% ipython --no-banner

In [1]: import numpy as np

In [2]: np.set_printoptions(suppress=True, linewidth=120)

In [3]: K = np.loadtxt("x.csv", delimiter=",")

In [4]: K
Out[4]: 
array([[ 3.,  0.,  0.,  0.,  0.,  0.,  0.],
       [ 0., -3.,  0.,  0.,  0.,  0.,  0.],
       [ 0.,  0., -1.,  0.,  0.,  0.,  0.],
       [ 0.,  0.,  0.,  2.,  0.,  0.,  0.],
       [ 0.,  0.,  0.,  0.,  1.,  0.,  0.],
       [ 0.,  0.,  0.,  0.,  0.,  3.,  0.],
       [ 0.,  0.,  0.,  0.,  0.,  0., -1.]])

In [5]: round(float(np.linalg.eigvalsh(K).min()), 2)
Out[5]: -3.0

In [6]: np.all(np.linalg.eigvalsh(K) > 0)
Out[6]: np.False_

In [7]: rng = np.random.default_rng(848694)

In [8]: z = rng.permutation(7)

In [9]: z
Out[9]: array([1, 3, 4, 0, 5, 2, 6])

In [10]: M2 = K[z][:, z]

In [11]: np.diag(M2)
Out[11]: array([-3.,  2.,  1.,  3.,  3., -1., -1.])

In [12]: np.trace(M2)
Out[12]: np.float64(4.0)

In [13]: np.allclose(M2, K)
Out[13]: False

In [14]: Q, evecs = np.linalg.qr(K[:, :4])[0], np.linalg.qr(K[:, 4:])[0]

In [15]: sig = np.linalg.svd(Q.T @ evecs, compute_uv=False)

In [16]: round(float(np.linalg.norm(Q @ Q.T - evecs @ evecs.T, 2)), 2)
Out[16]: 1.0

In [17]: M2 = np.linalg.invert(K)
---------------------------------------------------------------------------
AttributeError                            Traceback (most recent call last)
Cell In[17], line 1
----> 1 M2 = np.linalg.invert(K)

AttributeError: module 'numpy.linalg' has no attribute 'invert'

In [18]: M2 = np.linalg.inv(K)

In [19]: np.round(np.linalg.det(K) * M2, 2)
Out[19]: 
array([[-18.,  -0.,  -0.,  -0.,  -0.,  -0.,  -0.],
       [  0.,  18.,   0.,   0.,   0.,   0.,   0.],
       [  0.,   0.,  54.,   0.,   0.,   0.,   0.],
       [ -0.,  -0.,  -0., -27.,  -0.,  -0.,  -0.],
       [ -0.,  -0.,  -0.,  -0., -54.,  -0.,  -0.],
       [ -0.,  -0.,  -0.,  -0.,  -0., -18.,  -0.],
       [  0.,   0.,   0.,   0.,   0.,   0.,  54.]])

In [20]: K @ M2
Out[20]: 
array([[1., 0., 0., 0., 0., 0., 0.],
       [0., 1., 0., 0., 0., 0., 0.],
       [0., 0., 1., 0., 0., 0., 0.],
       [0., 0., 0., 1., 0., 0., 0.],
       [0., 0., 0., 0., 1., 0., 0.],
       [0., 0., 0., 0., 0., 1., 0.],
       [0., 0., 0., 0., 0., 0., 1.]])

In [21]: np.allclose(M2, K.T)
Out[21]: False

In [22]: round(float(np.linalg.slogdet(K)[0]), 2)
Out[22]: -1.0

In [23]: np.round(np.linalg.cond(K), 2)
Out[23]: np.float64(3.0)

In [24]: M2.round(2)
Out[24]: 
array([[ 0.33,  0.  ,  0.  ,  0.  ,  0.  ,  0.  ,  0.  ],
       [-0.  , -0.33, -0.  , -0.  , -0.  , -0.  , -0.  ],
       [-0.  , -0.  , -1.  , -0.  , -0.  , -0.  , -0.  ],
       [ 0.  ,  0.  ,  0.  ,  0.5 ,  0.  ,  0.  ,  0.  ],
       [ 0.  ,  0.  ,  0.  ,  0.  ,  1.  ,  0.  ,  0.  ],
       [ 0.  ,  0.  ,  0.  ,  0.  ,  0.  ,  0.33,  0.  ],
       [-0.  , -0.  , -0.  , -0.  , -0.  , -0.  , -1.  ]])

In [25]: np.round(np.linalg.inv(M2), 2)
Out[25]: 
array([[ 3.,  0.,  0.,  0.,  0.,  0.,  0.],
       [-0., -3., -0., -0., -0., -0., -0.],
       [-0., -0., -1., -0., -0., -0., -0.],
       [ 0.,  0.,  0.,  2.,  0.,  0.,  0.],
       [ 0.,  0.,  0.,  0.,  1.,  0.,  0.],
       [ 0.,  0.,  0.,  0.,  0.,  3.,  0.],
       [-0., -0., -0., -0., -0., -0., -1.]])
